In [1]: import numpy as np

In [2]: import numpy.linalg as la

In [3]: np.set_printoptions(precision=3, suppress=True, linewidth=200, legacy="1.25")

In [4]: tidy = lambda a: np.round(a, 3) + 0

In [5]: X = np.load("out10.npy")

In [6]: X
Out[6]: 
array([[ 1, -1,  1, -1],
       [ 1,  0,  0,  0],
       [ 1,  1,  1,  1],
       [ 1,  2,  4,  8],
       [ 1,  3,  9, 27],
       [ 1,  4, 16, 64]])

In [7]: x = np.array([4, -1, 1, 3])

In [8]: target = X @ x

In [9]: tidy(la.pinv(X) @ X)
Out[9]: 
array([[1., 0., 0., 0.],
       [0., 1., 0., 0.],
       [0., 0., 1., 0.],
       [0., 0., 0., 1.]])

In [10]: tidy(la.lstsq(X, target)[0])
Out[10]: array([ 4., -1.,  1.,  3.])

In [11]: target
Out[11]: array([  3,   4,   7,  30,  91, 208])

In [12]: rng = np.random.default_rng(366346)

In [13]: target = target + 0.02 * rng.normal(size=6)

In [14]: tidy(target)
Out[14]: array([  2.998,   4.054,   7.02 ,  30.018,  91.02 , 207.992])

In [15]: c, *_ = la.lstsq(X, target)

In [16]: print(tidy(la.norm(target - X @ c)))
0.03

In [17]: c.round()
Out[17]: array([ 4., -1.,  1.,  3.])

In [18]: tidy(c)
Out[18]: array([ 4.035, -0.986,  0.986,  3.002])

In [19]: U, sig, Vt = la.svd(X)

In [20]: tidy(sig)
Out[20]: array([72.558,  3.773,  1.713,  1.075])

In [21]: B = U[:, :1] @ np.diag(sig[:1]) @ Vt[:1]

In [22]: tidy(la.norm(X - B, 2)), tidy(sig[1])
Out[22]: (3.773, 3.773)

In [23]: tidy(np.abs(X - B).max())
Out[23]: 1.718

In [24]: la.matrix_rank(B)
Out[24]: 1

In [25]: z = rng.integers(0, 2, 6)

In [26]: J = (z[:, None] == z) * 3 + np.eye(6)

In [27]: J
Out[27]: 
array([[4., 3., 0., 3., 3., 3.],
       [3., 4., 0., 3., 3., 3.],
       [0., 0., 4., 0., 0., 0.],
       [3., 3., 0., 4., 3., 3.],
       [3., 3., 0., 3., 4., 3.],
       [3., 3., 0., 3., 3., 4.]])

In [28]: u = np.array([-2, -2])

In [29]: print(np.correlate(J[4], J[0], "full"))
[ 9. 18. 18. 18. 30. 51. 33. 18. 24. 25. 12.]

In [30]: x = np.array([-1, 1, 3, 0, 1, -3])

In [31]: J @ np.eye(6)[3]
Out[31]: array([3., 3., 0., 4., 3., 3.])

In [32]: la.norm(J @ x) <= la.norm(J, 2) * la.norm(x) + 1e-9
Out[32]: True

In [33]: np.sign((J @ x).round(6))
Out[33]: array([-1., -1.,  1., -1., -1., -1.])

In [34]: x = np.array([1, 0, 3, 1, 2, 3])

In [35]: target = J @ x

In [36]: target
Out[36]: array([22., 21., 12., 22., 23., 24.])

In [37]: tidy(la.solve(J.T, J[1]))
Out[37]: array([0., 1., 0., 0., 0., 0.])

In [38]: tidy(la.solve(J, target))
Out[38]: array([1., 0., 3., 1., 2., 3.])

In [39]: tidy(la.solve(J, -1 * target))
Out[39]: array([-1.,  0., -3., -1., -2., -3.])
